% python3 -q
>>> import numpy as np
>>> np.set_printoptions(suppress=True, linewidth=140)
>>> def rd(a):
...     return np.round(a, 1) + 0
... 
>>> feats = np.load("w.npy")
>>> feats
array([[ 0.8, -1.5,  3.6],
       [ 0.8,  0.9,  0.5],
       [ 1.2, -0.2, -0.8],
       [ 0.5, -1.2,  0.4],
       [ 1.1, -1. ,  2.3],
       [ 1.5, -1.3,  5.8],
       [ 1.2,  1. ,  5.6],
       [ 0.9, -0.2,  1.2],
       [ 0.7,  0.9, -0.5],
       [ 1. ,  0.2, -0.3],
       [ 2. , -0.1,  0.8],
       [ 3.5,  0.6,  1.7],
       [ 1.1, -1.4,  4.2],
       [ 3.6,  2.2, -1.1],
       [ 0.6, -0.1, -1.2],
       [ 1.2, -1.4,  4.8],
       [ 2.1, -0.7,  3.8],
       [ 2.5, -0.4,  5.4],
       [ 0.2, -0.7,  4.3],
       [ 0.2, -1.1, -0.5],
       [ 1. ,  1.8,  5.3],
       [ 0.3,  0.7,  2.5],
       [ 0.2,  1.8,  3.2],
       [ 3.7,  1.8,  0.5],
       [ 0.9,  0.4,  1.5]])
>>> Xs = (feats - feats.mean(axis=0)) / feats.std(axis=0)
>>> rd(Xs.std(axis=0))
array([1., 1., 1.])
>>> b = np.linalg.lstsq(np.delete(Xs, 0, axis=1), Xs[:, 0])[0]
>>> rd(1 - np.var(Xs[:, 0] - np.delete(Xs, 0, axis=1) @ b))
np.float64(0.1)
>>> np.abs(b).argmax()
np.int64(0)
>>> idx = feats[:, 2] > np.median(feats[:, 2])
>>> f = feats[idx].mean(axis=0) - feats[~idx].mean(axis=0)
>>> rd(f)
array([-0.4, -0.6,  4.1])
>>> K = np.load("out7.npy")
>>> print(K)
[[ 5  6  7]
 [ 8  9 10]
 [11 12 13]
 [14 15 16]]
>>> B = np.array([[0, 3, 1], [0, 2, 3], [0, 1, 0]])
>>> print(np.vstack([K, B.T]).shape)
(7, 3)
>>> B.T @ K.T
array([[ 0,  0,  0,  0],
       [34, 52, 70, 88],
       [23, 35, 47, 59]])
>>> np.linalg.matrix_rank(np.vstack([K, B.T]))
np.int64(3)
>>> arr = np.loadtxt("a.csv", delimiter=",")
>>> print(arr)
[[-3.1  0.2  0.4  2.7]
 [-2.9  1.7  0.3 -2.9]
 [ 0.9  1.   3.7 -0.3]
 [-1.2 -3.9  2.  -1.5]]
>>> f, r1 = arr[2], arr[0]
>>> rd(f @ f)
np.float64(15.6)
>>> p = (f @ r1) / (f @ f) * f
>>> rd(np.linalg.norm(f + r1) ** 2 + np.linalg.norm(f - r1) ** 2)
np.float64(65.4)
>>> print(rd(r1 - p))
[-3.   0.3  0.9  2.7]
>>> rd(p)
array([-0.1, -0.1, -0.5,  0. ])
>>> hat = np.triu(np.array([[-6, 2, 4, -2], [6, 5, 8, -7], [-2, 3, -5, 0], [2, 1, -8, -6]]), 1) + np.eye(4)
>>> B = hat @ arr @ np.linalg.inv(hat)
>>> print(rd(np.trace(B)), rd(np.trace(arr)))
0.8 0.8
>>> rd(hat @ arr - arr @ hat)
array([[  0.2,  21.4,  22.2,  -8.8],
       [ 15.6,  41.1,  13.6,  14.2],
       [  0. ,  -1.8, -11.6,   8.8],
       [  0. ,   2.4,  36. , -29.7]])
>>> rd(np.poly(B))
array([  1. ,  -0.8, -21.5, -38.3, 338.1])
>>> B = np.array([[0, 0, 2], [0, 2, 1], [2, 2, 0]])
>>> Z = np.array([[-2]])
>>> data = np.block([[B, np.zeros((3, 1))], [np.zeros((1, 3)), Z]])
>>> data
array([[ 0.,  0.,  2.,  0.],
       [ 0.,  2.,  1.,  0.],
       [ 2.,  2.,  0.,  0.],
       [ 0.,  0.,  0., -2.]])
>>> np.count_nonzero(data)
np.int64(6)
>>> data[4]
Traceback (most recent call last):
  File "<python-input-37>", line 1, in <module>
    data[4]
    ~~~~^^^
IndexError: index 4 is out of bounds for axis 0 with size 4
>>> np.diff(data, axis=0)
array([[ 0.,  2., -1.,  0.],
       [ 2.,  0., -1.,  0.],
       [-2., -2.,  0., -2.]])
>>> rd(data.mean(axis=0))
array([ 0.5,  1. ,  0.8, -0.5])
>>> F = np.load("arr.npy")
>>> F
array([[1., 0.],
       [0., 1.]])
>>> print(rd(np.linalg.eigvals(F).sum().real))
2.0
>>> np.einsum("ii->", F)
np.float64(2.0)
>>> print(rd(np.linalg.eigvals(F)))
[1. 1.]
>>> rd(np.linalg.det(F[::-1]))
np.float64(-1.0)
>>> rd(np.linalg.det(F.T))
np.float64(1.0)
>>> x0 = np.ones(2)
>>> for _ in range(5):
...     x0 = F @ x0
...     x0 /= np.linalg.norm(x0)
...     print(round(x0 @ F @ x0, 1))
... 
1.0
1.0
1.0
1.0
1.0
>>> rd(x0)
array([0.7, 0.7])
>>> x0 = np.array([-9, 6])
>>> a = np.maximum(F @ x0, 0)
>>> F * (a > 1e-9)[:, None]
array([[0., 0.],
       [0., 1.]])
>>> np.maximum(F @ (3 * x0), 0)
array([ 0., 18.])
>>> F.T @ F
array([[1., 0.],
       [0., 1.]])
>>> rd(np.linalg.norm(F, axis=0))
array([1., 1.])
>>> F @ F.T
array([[1., 0.],
       [0., 1.]])
>>> f = np.array([6, 6, 8])
>>> rng = np.random.default_rng(674)
>>> M = np.outer(rng.normal(size=19), f) + 0.3 * rng.normal(size=(19, 3))
>>> rd(M)
array([[  5.2,   5. ,   6.5],
       [  9.5,   8.7,  11.7],
       [ -1.2,  -1.2,  -1.9],
       [  3.5,   3.1,   4.3],
       [-12.3, -12.2, -16.3],
       [ -5.7,  -4.8,  -7.3],
       [-10.8, -10.9, -14.4],
       [  6.9,   7.1,   9.1],
       [ -3.4,  -3.8,  -5.4],
       [  5.5,   5.9,   7.6],
       [  7.8,   8.5,  11.1],
       [ -6.2,  -6.5,  -8.7],
       [  2.5,   2.7,   3.8],
       [ -8. ,  -7.8,  -9.8],
       [ -6.6,  -6.4,  -8.8],
       [ -2.9,  -2.9,  -4. ],
       [ -5.3,  -4.7,  -6.6],
       [ -1.1,  -1.4,  -2.3],
       [ -5.9,  -6. ,  -7.9]])
>>> idx = rng.permutation(3)
>>> B = M[:, idx] * rng.choice([-1, 1], 3)
>>> rd(B)
array([[ -5.2,   6.5,  -5. ],
       [ -9.5,  11.7,  -8.7],
       [  1.2,  -1.9,   1.2],
       [ -3.5,   4.3,  -3.1],
       [ 12.3, -16.3,  12.2],
       [  5.7,  -7.3,   4.8],
       [ 10.8, -14.4,  10.9],
       [ -6.9,   9.1,  -7.1],
       [  3.4,  -5.4,   3.8],
       [ -5.5,   7.6,  -5.9],
       [ -7.8,  11.1,  -8.5],
       [  6.2,  -8.7,   6.5],
       [ -2.5,   3.8,  -2.7],
       [  8. ,  -9.8,   7.8],
       [  6.6,  -8.8,   6.4],
       [  2.9,  -4. ,   2.9],
       [  5.3,  -6.6,   4.7],
       [  1.1,  -2.3,   1.4],
       [  5.9,  -7.9,   6. ]])
>>> U, _, vt = np.linalg.svd(M.T @ B)
>>> rd(np.linalg.lstsq(M, B)[0])
array([[-1.,  0.,  0.],
       [ 0.,  0., -1.],
       [ 0.,  1.,  0.]])
>>> hat = B @ np.linalg.solve(B.T @ B, B.T)
>>> rd(np.trace(hat))
np.float64(3.0)
>>> rd(hat @ B[:, 2])
array([-5. , -8.7,  1.2, -3.1, 12.2,  4.8, 10.9, -7.1,  3.8, -5.9, -8.5,  6.5, -2.7,  7.8,  6.4,  2.9,  4.7,  1.4,  6. ])
>>> np.allclose(hat @ hat, hat)
True
>>> t = rng.uniform(0, 2 * np.pi, 11)
>>> q, _ = np.linalg.qr(np.array([[0.2, 0.0], [0.3, 0.2], [-1.2, 0.9]]))
>>> A = 10 * np.c_[np.cos(t), np.sin(t)] @ q.T
>>> rd(A)
array([[ 3.4,  9. , -2.8],
       [ 0.7,  4. ,  9.1],
       [-1.6, -2.4,  9.6],
       [ 3.4,  9.3, -1.7],
       [-2. , -3.7,  9.1],
       [ 2.8,  8.7,  4.1],
       [ 2.8,  8.7,  4.1],
       [ 1.5,  2. , -9.7],
       [ 2.1,  7.4,  6.4],
       [-3.4, -9. ,  2.9],
       [-0.7,  0.3, 10. ]])
>>> G = np.cov(A, rowvar=False)
>>> rd(np.corrcoef(A[:, 2], A[:, 0])[0, 1])
np.float64(-0.5)
>>> idx = A[:, 2] > np.median(A[:, 2])
>>> f = A[idx].mean(axis=0) - A[~idx].mean(axis=0)
>>> rd(f)
array([-2. , -3.7,  9.4])
>>> Xs = A - A.mean(axis=0)
>>> U, s, vt = np.linalg.svd(Xs, full_matrices=False)
>>> rd(vt[0] * np.sign(vt[0, np.abs(vt[0]).argmax()]))
array([ 0.3,  0.7, -0.6])
>>> print(np.abs(U[:, 0]).argmax())
9
>>> np.searchsorted(np.cumsum(s ** 2) / (s ** 2).sum(), 0.9) + 1
np.int64(2)
>>> np.linalg.matrix_rank(Xs)
np.int64(2)
>>> np.abs(vt[0]).argmax()
np.int64(1)
>>> (np.sign(U[:, 0]) == np.sign(U[0, 0])).astype(int)
array([1, 0, 0, 1, 0, 1, 1, 1, 1, 0, 0])
>>> rd(s ** 2 / (s ** 2).sum())
array([0.7, 0.3, 0. ])
